In [1]: import numpy as np

In [2]: np.set_printoptions(precision=2, suppress=True, linewidth=140)

In [3]: rnd = lambda a: np.round(a, 2) + 0

In [4]: A2 = np.array([[1, -3], [3, 3]])

In [5]: E = A2 + A2.T

In [6]: E
Out[6]: 
array([[2, 0],
       [0, 6]])

In [7]: x = np.array([2, -1])

In [8]: h1 = np.maximum(E @ x, 0)

In [9]: rnd(np.tanh(E @ x))
Out[9]: array([ 1., -1.])

In [10]: np.maximum(E @ x, 0) - np.maximum(-E @ x, 0)
Out[10]: array([ 4, -6])

In [11]: E * (h1 > 1e-9)[:, None]
Out[11]: 
array([[2, 0],
       [0, 0]])

In [12]: h1
Out[12]: array([4, 0])

In [13]: np.flatnonzero(h1 > 1e-9)
Out[13]: array([0])

In [14]: E @ E.T
Out[14]: 
array([[ 4,  0],
       [ 0, 36]])

In [15]: E.T @ E
Out[15]: 
array([[ 4,  0],
       [ 0, 36]])

In [16]: rnd(np.linalg.svd(E, compute_uv=False))
Out[16]: array([6., 2.])

In [17]: E[:, 0] @ E[:, 1]
Out[17]: np.int64(0)

In [18]: rnd(np.sort(np.linalg.eigvals(E).real))
Out[18]: array([2., 6.])

In [19]: (np.linalg.matrix_power((E != 0) + (E.T != 0) + np.eye(2), 2) > 0).astype(int)
Out[19]: 
array([[1, 0],
       [0, 1]])

In [20]: f = np.array([-4, -2])

In [21]: A2 = E + np.outer(f, np.eye(2)[1])

In [22]: rnd(np.linalg.det(A2) / np.linalg.det(E)), rnd(1 + np.linalg.solve(E, f)[1])
Out[22]: (np.float64(0.67), np.float64(0.67))

In [23]: A2
Out[23]: 
array([[ 2., -4.],
       [ 0.,  4.]])

In [24]: np.linalg.matrix_rank(np.linalg.inv(A2) - np.linalg.inv(E), tol=1e-8)
Out[24]: np.int64(1)
